% ipython --no-banner

In [1]: import numpy as np

In [2]: import numpy.linalg as la

In [3]: np.set_printoptions(precision=2, suppress=True, linewidth=200, legacy="1.25")

In [4]: rd = lambda a: np.round(a, 2) + 0

In [5]: data = np.array([[-1, -5, -5], [-3, -5, 4], [-2, -1, -2]])

In [6]: rng = np.random.default_rng(764286)

In [7]: lab = rng.permutation(3)

In [8]: B = data[:, lab] * rng.choice([-1, 1], 3)

In [9]: B
Out[9]: 
array([[-1, -5,  5],
       [-3, -5, -4],
       [-2, -1,  2]])

In [10]: Uu, _, Vt = la.svd(data.T @ B)

In [11]: rd(la.lstsq(data, B)[0])
Out[11]: 
array([[ 1.,  0.,  0.],
       [ 0.,  1.,  0.],
       [ 0.,  0., -1.]])

In [12]: print(lab)
[0 1 2]

In [13]: W0 = np.array([[1.22, 4.66, -5.82], [-1.67, 0.25, -1.5], [0.87, 4.39, -4.69]])

In [14]: W0
Out[14]: 
array([[ 1.22,  4.66, -5.82],
       [-1.67,  0.25, -1.5 ],
       [ 0.87,  4.39, -4.69]])

In [15]: def softmax(z):
    ...:     e = np.exp(z - z.max(axis=-1, keepdims=True))
    ...:     return e / e.sum(axis=-1, keepdims=True)
    ...: 

In [16]: print(rd(softmax(W0[0] + 5)))
[0.03 0.97 0.  ]

In [17]: rd(softmax(W0[0]))
Out[17]: array([0.03, 0.97, 0.  ])

In [18]: rd(softmax(10 * W0[0]))
Out[18]: array([0., 1., 0.])

In [19]: S = W0 @ W0.T / np.sqrt(3)

In [20]: rd(softmax(S)[0] @ W0)
Out[20]: array([ 1.22,  4.66, -5.81])

In [21]: rd(softmax(S + np.triu(np.full(S.shape, -np.inf), 1)))
Out[21]: 
array([[1.  , 0.  , 0.  ],
       [0.83, 0.17, 0.  ],
       [0.98, 0.  , 0.02]])

In [22]: print(rd(softmax(S)))
[[0.99 0.   0.01]
 [0.58 0.12 0.3 ]
 [0.98 0.   0.02]]

In [23]: softmax(S).round(6).argmax(axis=1)
Out[23]: array([0, 0, 0])

In [24]: M = np.load("mat.npy")

In [25]: M
Out[25]: 
array([[ 1, -1,  3,  0],
       [ 1,  1,  3, -3],
       [ 1,  0,  3, -3]])

In [26]: u, r1 = M[1], M[2]

In [27]: u @ u
Out[27]: 20

In [28]: u @ r1
Out[28]: 19

In [29]: p = (u @ r1) / (u @ u) * u

In [30]: rd(la.norm(u + r1) ** 2 + la.norm(u - r1) ** 2)
Out[30]: 78.0

In [31]: rd(r1 - p)
Out[31]: array([ 0.05, -0.95,  0.15, -0.15])

In [32]: np.outer(u, r1)
Out[32]: 
array([[ 1,  0,  3, -3],
       [ 1,  0,  3, -3],
       [ 3,  0,  9, -9],
       [-3,  0, -9,  9]])

In [33]: rd((r1 - p) @ u)
Out[33]: 0.0

In [34]: B = M / la.norm(M, axis=1, keepdims=True)

In [35]: C2 = B @ B.T

In [36]: rd(np.degrees(np.arccos(np.clip(C2[1, 0], -1, 1))))
Out[36]: 52.64

In [37]: rd(C2)
Out[37]: 
array([[1.  , 0.61, 0.69],
       [0.61, 1.  , 0.97],
       [0.69, 0.97, 1.  ]])

In [38]: x = np.ones(3)

In [39]: for _ in range(5):
    ...:     x = C2 @ x
    ...:     x /= la.norm(x)
    ...:     print(round(x @ C2 @ x, 2))
    ...: 
2.53
2.53
2.53
2.53
2.53

In [40]: rd(x)
Out[40]: array([0.52, 0.6 , 0.61])

In [41]: rd(la.eigvalsh(C2)[-1])
Out[41]: 2.53

In [42]: C2 = M.T @ M

In [43]: print((M @ M.T).shape)
(3, 3)

In [44]: np.diag(C2)
Out[44]: array([ 3,  2, 27, 18])

In [45]: C2
Out[45]: 
array([[  3,   0,   9,  -6],
       [  0,   2,   0,  -3],
       [  9,   0,  27, -18],
       [ -6,  -3, -18,  18]])

In [46]: rd(la.eigvalsh(C2)[::-1])
Out[46]: array([43.97,  5.66,  0.36,  0.  ])

In [47]: la.matrix_rank(C2)
Out[47]: 3

In [48]: print(np.trace(C2), (M ** 2).sum())
50 50

In [49]: print(rd(la.svd(M, compute_uv=False) ** 2))
[43.97  5.66  0.36]

In [50]: print(np.allclose(C2, C2.T))
True

In [51]: E = np.loadtxt("data.csv", delimiter=",")

In [52]: print(E)
[[ 71.78  -1.98 -62.23]
 [ 65.54  -1.92 -57.26]
 [ 65.04  -1.92 -56.86]
 [ 55.82  -1.82 -49.52]
 [ 29.08  -1.49 -28.14]
 [ 14.47  -1.21 -16.27]
 [  8.23  -1.04 -11.05]
 [  7.46  -1.02 -10.4 ]
 [  2.16  -0.79  -5.66]
 [ -0.09  -0.62  -3.34]
 [ -1.37  -0.36  -1.16]
 [ -0.33  -0.05  -0.1 ]
 [  0.05   0.01   0.01]
 [  0.15   0.02   0.04]
 [  3.33   0.41   1.14]
 [  4.39   0.56   2.03]
 [  4.17   1.12  10.7 ]
 [  3.83   1.15  11.58]
 [  3.19   1.2   13.12]
 [ -1.41   1.44  21.79]]

In [53]: C2 = np.cov(E, rowvar=False)

In [54]: C2.shape
Out[54]: (3, 3)

In [55]: print(np.argsort(-E.std(axis=0).round(6), kind="stable"))
[0 2 1]

In [56]: rd(np.polyfit(E[:, 0], E[:, 2], 1))
Out[56]: array([-0.95,  3.78])

In [57]: rd(C2)
Out[57]: 
array([[ 654.  ,  -22.03, -618.39],
       [ -22.03,    1.3 ,   26.15],
       [-618.39,   26.15,  639.52]])

In [58]: print(np.median(E, axis=0))
[ 4.   -0.49 -2.25]

In [59]: np.argwhere(np.triu(np.abs(np.corrcoef(E.T)) > 0.8, 1))
Out[59]: 
array([[0, 2],
       [1, 2]])
